>>> import numpy as np
>>> from numpy import linalg as LA
>>> np.set_printoptions(precision=2, suppress=True, linewidth=100, floatmode="fixed")
>>> J = np.loadtxt("dump.csv", delimiter=",")
>>> J
array([[-4.00,  3.00, -1.00, -5.00,  4.00,  3.00, -5.00,  5.00, -1.00, -4.00, -1.00],
       [ 3.00, -4.00,  3.00, -1.00, -5.00,  4.00,  3.00, -5.00,  5.00, -1.00, -4.00],
       [-1.00,  3.00, -4.00,  3.00, -1.00, -5.00,  4.00,  3.00, -5.00,  5.00, -1.00],
       [-5.00, -1.00,  3.00, -4.00,  3.00, -1.00, -5.00,  4.00,  3.00, -5.00,  5.00],
       [ 4.00, -5.00, -1.00,  3.00, -4.00,  3.00, -1.00, -5.00,  4.00,  3.00, -5.00],
       [ 3.00,  4.00, -5.00, -1.00,  3.00, -4.00,  3.00, -1.00, -5.00,  4.00,  3.00],
       [-5.00,  3.00,  4.00, -5.00, -1.00,  3.00, -4.00,  3.00, -1.00, -5.00,  4.00],
       [ 5.00, -5.00,  3.00,  4.00, -5.00, -1.00,  3.00, -4.00,  3.00, -1.00, -5.00],
       [-1.00,  5.00, -5.00,  3.00,  4.00, -5.00, -1.00,  3.00, -4.00,  3.00, -1.00],
       [-4.00, -1.00,  5.00, -5.00,  3.00,  4.00, -5.00, -1.00,  3.00, -4.00,  3.00],
       [-1.00, -4.00, -1.00,  5.00, -5.00,  3.00,  4.00, -5.00, -1.00,  3.00, -4.00]])
>>> ev, vecs = LA.eigh(J)
>>> LA.eigvalsh(J @ J)
array([  1.78,   3.04,   5.38,  11.61,  12.05,  36.45,  57.15,  64.48,  74.38, 578.00, 783.68])
>>> ev.sum(), np.trace(J)
(np.float64(-44.0), np.float64(-44.0))
>>> LA.svd(J, compute_uv=False)
array([27.99, 24.04,  8.62,  8.03,  7.56,  6.04,  3.47,  3.41,  2.32,  1.74,  1.33])
>>> m1 = np.loadtxt("data.csv", delimiter=",")
>>> m1
array([[ 1.00,  5.00,  0.00,  0.00,  0.00,  0.00,  0.00,  0.00],
       [ 5.00,  1.00,  5.00,  0.00,  0.00,  0.00,  0.00,  0.00],
       [ 0.00,  5.00,  2.00,  5.00,  0.00,  0.00,  0.00,  0.00],
       [ 0.00,  0.00,  5.00, -1.00,  5.00,  0.00,  0.00,  0.00],
       [ 0.00,  0.00,  0.00,  5.00,  1.00,  5.00,  0.00,  0.00],
       [ 0.00,  0.00,  0.00,  0.00,  5.00, -2.00,  5.00,  0.00],
       [ 0.00,  0.00,  0.00,  0.00,  0.00,  5.00,  1.00,  5.00],
       [ 0.00,  0.00,  0.00,  0.00,  0.00,  0.00,  5.00,  2.00]])
>>> # symmetric, so the eigenvalues are real
>>> r0 = np.array([5, 6, 3, 4, 4, 5, 6, 2])
>>> M2 = m1 + np.outer(r0, np.eye(8)[6])
>>> round(float(LA.det(M2) / LA.det(m1)), 2), round(1 + LA.solve(m1, r0)[6], 2)
(1.18, np.float64(1.18))
>>> LA.matrix_rank(LA.inv(M2) - LA.inv(m1), tol=1e-8)
np.int64(1)
>>> M2 = m1 / np.sqrt((m1 ** 2).mean(axis=1, keepdims=True))
>>> LA.matrix_rank(M2) == LA.matrix_rank(m1)
np.True_
>>> x0 = np.array([0, 3, 1, 1, 3, 1, 0, 1])
>>> target = m1 @ x0
>>> target
array([15.00,  8.00, 22.00, 19.00, 13.00, 13.00, 10.00,  2.00])
>>> np.round(LA.solve(m1, -1 * target), 2) + 0
array([ 0.00, -3.00, -1.00, -1.00, -3.00, -1.00,  0.00, -1.00])
>>> np.round(LA.solve(m1, target + m1[:, 1]), 2) + 0
array([0.00, 4.00, 1.00, 1.00, 3.00, 1.00, 0.00, 1.00])
>>> np.round(LA.solve(m1.T, m1[5]), 2) + 0
array([0.00, 0.00, 0.00, 0.00, 0.00, 1.00, 0.00, 0.00])
>>> W0 = np.load("sample8.npy")
>>> W0
array([[-18.00,  -0.40,   0.50],
       [ 22.00,   0.90,  -0.50],
       [-12.00,  -1.40,   0.90],
       [-36.00,   0.20,  -1.20],
       [-24.00,   0.80,  -0.90],
       [ 14.00,   0.20,  -0.80],
       [ 30.00,   0.20,   1.20],
       [ 42.00,  -0.80,   0.10],
       [-20.00,  -1.40,   0.70]])
>>> O, vecs = LA.qr(W0[:, :2])[0], LA.qr(W0[:, 2:])[0]
>>> sv = LA.svd(O.T @ vecs, compute_uv=False)
>>> sv
array([0.70])
>>> (sv > 0.9).sum()
np.int64(0)
>>> arr = np.loadtxt("m.csv", delimiter=",")
>>> arr
array([[ 0.93,  1.96,  1.00,  1.02,  0.98, -2.07, -1.02],
       [ 1.02,  2.09,  1.05,  0.93,  0.93, -1.98, -0.98],
       [ 0.99,  1.91,  1.06,  0.91,  0.98, -1.98, -0.96],
       [ 2.03,  1.95,  0.93,  2.01,  2.00, -2.02, -0.95],
       [ 2.08,  2.11,  0.96,  2.07,  2.06, -2.08, -1.02],
       [ 1.96,  2.05,  1.05,  2.01,  2.05, -1.95, -0.98],
       [ 0.05, -2.03, -1.96, -1.06, -1.94, -2.01, -2.05],
       [-0.07, -2.05, -1.99, -0.92, -1.95, -2.01, -2.01],
       [-0.06, -2.02, -1.93, -0.91, -1.92, -1.95, -1.97]])
>>> hat = arr @ LA.solve(arr.T @ arr, arr.T)
>>> hat @ arr[:, 0]
array([ 0.93,  1.02,  0.99,  2.03,  2.08,  1.96,  0.05, -0.07, -0.06])
>>> np.diag(hat)
array([0.85, 0.96, 0.76, 0.81, 0.63, 0.95, 0.93, 0.49, 0.62])
